% python3 -q
>>> import numpy as np
>>> np.set_printoptions(suppress=True, linewidth=200)
>>> X = np.load("a.npy")
>>> print(X)
[[22. 25. 20.]
 [25. 22. 20.]
 [20. 20. 13.]]
>>> ev, evecs = np.linalg.eig(X)
>>> print(np.round(np.sort(np.linalg.eigvals(X @ X)), 2))
[   9.    9. 3969.]
>>> ev, evecs = np.linalg.eigh(X)
>>> print(np.unique(ev.round(6) + 0, return_counts=True)[1])
[2 1]
>>> print(np.round(np.abs(evecs[:, -1]), 2))
[0.62 0.62 0.49]
>>> print(np.round(np.linalg.eigvalsh(X + -1 * np.eye(3)), 2))
[-4. -4. 62.]
>>> print(np.round(np.linalg.svd(X, compute_uv=False), 2))
[63.  3.  3.]
>>> print(np.abs(evecs[:, -1]).round(6).argmax())
0
>>> w1 = np.array([[0, 3, 3], [2, 2, 3], [1, 2, 1]])
>>> b = np.array([0, 0, 2])
>>> H = np.maximum(X @ w1 + b, 0)
>>> print((H > 0).mean(axis=0))
[1. 1. 1.]
>>> print(np.linalg.matrix_rank(H))
3
>>> print((H > 0).astype(int))
[[1 1 1]
 [1 1 1]
 [1 1 1]]
>>> cent = np.array([[-6, 9, 3], [1, 9, 0], [-1, 1, 4]])
>>> print(H @ cent)
[[-427. 2197.  862.]
 [-388. 2170.  844.]
 [-327. 1746.  699.]]
>>> print(np.round(np.linalg.eigvals(X), 2))
[-3. 63. -3.]
>>> print(np.einsum("ii->", X))
57.0
>>> print(np.kron(np.eye(2, dtype=int), X))
[[22. 25. 20.  0.  0.  0.]
 [25. 22. 20.  0.  0.  0.]
 [20. 20. 13.  0.  0.  0.]
 [ 0.  0.  0. 22. 25. 20.]
 [ 0.  0.  0. 25. 22. 20.]
 [ 0.  0.  0. 20. 20. 13.]]
>>> print(round(np.linalg.det(2 * X), 2), round(float(np.linalg.det(X)), 2))
4536.0 567.0
>>> print(np.einsum("ij,ji->", X, X))
3987.0
>>> print(round(float(np.linalg.det(X.T)), 2))
567.0
>>> mat = np.array([[0, 1, 0, 0, 0, 0],
...     [0, 0, 0, 1, 0, 0],
...     [0, 0, 1, 0, 0, 0],
...     [0, 0, 0, 0, 0, 1],
...     [1, 0, 0, 0, 0, 0],
...     [0, 0, 0, 0, 1, 0]])
>>> rng = np.random.default_rng(132671)
>>> z = rng.permutation(6)
>>> M2 = mat[:, z] * rng.choice([-1, 1], 6)
>>> print(M2)
[[ 0  0  1  0  0  0]
 [ 0  1  0  0  0  0]
 [ 0  0  0  1  0  0]
 [ 0  0  0  0 -1  0]
 [-1  0  0  0  0  0]
 [ 0  0  0  0  0  1]]
>>> U, _, VT = np.linalg.svd(mat.T @ M2)
>>> print(z)
[0 3 1 2 5 4]
>>> print(np.round(np.linalg.lstsq(mat, M2)[0], 2))
[[-1.  0.  0.  0.  0.  0.]
 [ 0.  0.  1.  0.  0.  0.]
 [ 0.  0.  0.  1.  0.  0.]
 [ 0.  1.  0.  0.  0.  0.]
 [ 0.  0.  0.  0.  0.  1.]
 [ 0.  0.  0.  0. -1.  0.]]
>>> print(U @ VT)
[[-1.  0.  0.  0.  0.  0.]
 [ 0.  0.  1.  0.  0.  0.]
 [ 0.  0.  0.  1.  0.  0.]
 [ 0.  1.  0.  0.  0.  0.]
 [ 0.  0.  0.  0.  0.  1.]
 [ 0.  0.  0.  0. -1.  0.]]
>>> M2 = np.linalg.invert(mat)
Traceback (most recent call last):
  File "<python-input-35>", line 1, in <module>
    M2 = np.linalg.invert(mat)
         ^^^^^^^^^^^^^^^^
AttributeError: module 'numpy.linalg' has no attribute 'invert'
>>> M2 = np.linalg.inv(mat)
>>> print(M2)
[[0. 0. 0. 0. 1. 0.]
 [1. 0. 0. 0. 0. 0.]
 [0. 0. 1. 0. 0. 0.]
 [0. 1. 0. 0. 0. 0.]
 [0. 0. 0. 0. 0. 1.]
 [0. 0. 0. 1. 0. 0.]]
>>> print(round(float(np.linalg.slogdet(mat)[0]), 2))
1.0
>>> print(round(np.linalg.det(mat) * np.linalg.det(M2), 2))
1.0
>>> print(np.round(np.linalg.det(mat) * M2, 2))
[[0. 0. 0. 0. 1. 0.]
 [1. 0. 0. 0. 0. 0.]
 [0. 0. 1. 0. 0. 0.]
 [0. 1. 0. 0. 0. 0.]
 [0. 0. 0. 0. 0. 1.]
 [0. 0. 0. 1. 0. 0.]]
>>> print(np.round(np.linalg.inv(M2), 2))
[[0. 1. 0. 0. 0. 0.]
 [0. 0. 0. 1. 0. 0.]
 [0. 0. 1. 0. 0. 0.]
 [0. 0. 0. 0. 0. 1.]
 [1. 0. 0. 0. 0. 0.]
 [0. 0. 0. 0. 1. 0.]]
>>> data = np.load("arr.npy")
>>> print(data)
[[ 8  0  8  4  0]
 [21  0 21 15  0]
 [ 0  0  0  0  0]
 [ 0  7  0  2 14]
 [ 0  3  0  0  6]
 [10  4 10 14  8]
 [22  1 22 23  2]
 [32  8 32 40 16]
 [ 0  0  0  0  0]
 [ 2  0  2  1  0]
 [ 0  0  0  0  0]
 [14  5 14 19 10]]
>>> # looks like rank 3
>>> print(data[5] @ data[10])
0
>>> print(round(np.linalg.norm(data, 2), 2))
88.69
>>> print(np.round(np.linalg.norm(data[5] - data[10]), 2))
21.82
>>> print(np.linalg.norm(data, axis=1).argmax())
7
>>> cen = data - data.mean(axis=0)
>>> evecs = np.linalg.svd(cen)[2][:3]
>>> M2 = cen - cen @ evecs.T @ evecs
>>> print(np.round(np.cov(cen @ evecs.T, rowvar=False), 2) + 0)
[[403.74   0.     0.  ]
 [  0.    39.71   0.  ]
 [  0.     0.     3.  ]]
>>> print(round(float(np.linalg.norm(M2) / np.linalg.norm(cen)), 2))
0.0
>>> print(np.round(np.diag(evecs.T @ evecs), 2))
[0.5 0.2 0.5 1.  0.8]
>>> print(np.round(M2.std(axis=0), 2) + 0)
[0. 0. 0. 0. 0.]
>>> def softmax(z):
...     e = np.exp(z - z.max(axis=-1, keepdims=True))
...     return e / e.sum(axis=-1, keepdims=True)
... 
>>> print(np.round(softmax(data[3] + -1), 2) + 0)
[0. 0. 0. 0. 1.]
>>> scores = data @ data.T / np.sqrt(5)
>>> print(softmax(scores).round(6).argmax(axis=1))
[7 7 0 7 7 7 7 7 0 7 0 7]
>>> print(np.round(softmax(scores + np.triu(np.full(scores.shape, -np.inf), 1)), 2) + 0)
[[1.   0.   0.   0.   0.   0.   0.   0.   0.   0.   0.   0.  ]
 [0.   1.   0.   0.   0.   0.   0.   0.   0.   0.   0.   0.  ]
 [0.33 0.33 0.33 0.   0.   0.   0.   0.   0.   0.   0.   0.  ]
 [0.   0.   0.   1.   0.   0.   0.   0.   0.   0.   0.   0.  ]
 [0.   0.   0.   1.   0.   0.   0.   0.   0.   0.   0.   0.  ]
 [0.   1.   0.   0.   0.   0.   0.   0.   0.   0.   0.   0.  ]
 [0.   0.   0.   0.   0.   0.   1.   0.   0.   0.   0.   0.  ]
 [0.   0.   0.   0.   0.   0.   0.   1.   0.   0.   0.   0.  ]
 [0.11 0.11 0.11 0.11 0.11 0.11 0.11 0.11 0.11 0.   0.   0.  ]
 [0.   0.   0.   0.   0.   0.   0.   1.   0.   0.   0.   0.  ]
 [0.09 0.09 0.09 0.09 0.09 0.09 0.09 0.09 0.09 0.09 0.09 0.  ]
 [0.   0.   0.   0.   0.   0.   0.   1.   0.   0.   0.   0.  ]]
>>> print(np.round(softmax(scores), 2) + 0)
[[0.   0.   0.   0.   0.   0.   0.   1.   0.   0.   0.   0.  ]
 [0.   0.   0.   0.   0.   0.   0.   1.   0.   0.   0.   0.  ]
 [0.08 0.08 0.08 0.08 0.08 0.08 0.08 0.08 0.08 0.08 0.08 0.08]
 [0.   0.   0.   0.   0.   0.   0.   1.   0.   0.   0.   0.  ]
 [0.   0.   0.   0.   0.   0.   0.   1.   0.   0.   0.   0.  ]
 [0.   0.   0.   0.   0.   0.   0.   1.   0.   0.   0.   0.  ]
 [0.   0.   0.   0.   0.   0.   0.   1.   0.   0.   0.   0.  ]
 [0.   0.   0.   0.   0.   0.   0.   1.   0.   0.   0.   0.  ]
 [0.08 0.08 0.08 0.08 0.08 0.08 0.08 0.08 0.08 0.08 0.08 0.08]
 [0.   0.   0.   0.   0.   0.   0.   1.   0.   0.   0.   0.  ]
 [0.08 0.08 0.08 0.08 0.08 0.08 0.08 0.08 0.08 0.08 0.08 0.08]
 [0.   0.   0.   0.   0.   0.   0.   1.   0.   0.   0.   0.  ]]
>>> M2 = data + rng.integers(-2, 3, (12, 3)) @ rng.integers(-2, 3, (3, 5))
>>> print(M2)
[[10 -1  5  2  3]
 [21 -1 26 17 -5]
 [ 4 -3  3  0 -3]
 [ 2  4  5  3  9]
 [-4  7  0  2  6]
 [ 8  7  3 12 15]
 [20  2 23 24  1]
 [28 13 25 39 23]
 [-2  4 -4  0  4]
 [ 4 -2  8  3 -6]
 [-4  3 -1  1  1]
 [16  1 16 18  8]]
>>> print(np.round(np.linalg.svd(M2 - data, compute_uv=False), 2) + 0)
[23.93 10.15  2.35  0.    0.  ]
>>> print(M2 - data)
[[ 2 -1 -3 -2  3]
 [ 0 -1  5  2 -5]
 [ 4 -3  3  0 -3]
 [ 2 -3  5  1 -5]
 [-4  4  0  2  0]
 [-2  3 -7 -2  7]
 [-2  1  1  1 -1]
 [-4  5 -7 -1  7]
 [-2  4 -4  0  4]
 [ 2 -2  6  2 -6]
 [-4  3 -1  1  1]
 [ 2 -4  2 -1 -2]]
>>> print(np.abs(M2 - data).sum(axis=1))
[11 13 13 16 10 21  6 24 14 18 10 11]
>>> print(np.linalg.matrix_rank(M2 - data, tol=1e-8))
3
>>> M = np.loadtxt("dump.csv", delimiter=",")
>>> print(M)
[[2. 2. 1. 1.]
 [0. 1. 1. 1.]
 [0. 0. 0. 0.]
 [2. 2. 1. 1.]
 [0. 1. 1. 1.]
 [3. 4. 3. 3.]
 [3. 3. 1. 1.]
 [1. 2. 2. 2.]
 [0. 0. 0. 0.]
 [0. 0. 0. 0.]
 [1. 2. 2. 2.]
 [2. 3. 2. 2.]
 [0. 0. 0. 0.]
 [1. 1. 0. 0.]
 [1. 1. 0. 0.]
 [0. 1. 1. 1.]
 [2. 3. 2. 2.]
 [2. 2. 1. 1.]
 [0. 1. 1. 1.]
 [2. 2. 1. 1.]
 [3. 4. 3. 3.]
 [2. 2. 1. 1.]
 [0. 0. 0. 0.]]
>>> # rows 0 and 3 are equal
>>> cen = M - M.mean(axis=0)
>>> evecs = np.linalg.svd(cen)[2][:3]
>>> M2 = cen - cen @ evecs.T @ evecs
>>> print(np.round(M2.std(axis=0), 2) + 0)
[0. 0. 0. 0.]
>>> print(np.round((cen @ evecs.T).std(axis=0), 2))
[1.95 0.7  0.13]
>>> print(np.round(np.cov(cen @ evecs.T, rowvar=False), 2) + 0)
[[3.96 0.   0.  ]
 [0.   0.51 0.  ]
 [0.   0.   0.02]]
>>> print(round(np.linalg.norm(M2) / np.linalg.norm(cen), 2))
0.0
>>> print(np.round(np.diag(evecs.T @ evecs), 2))
[1.  1.  0.5 0.5]
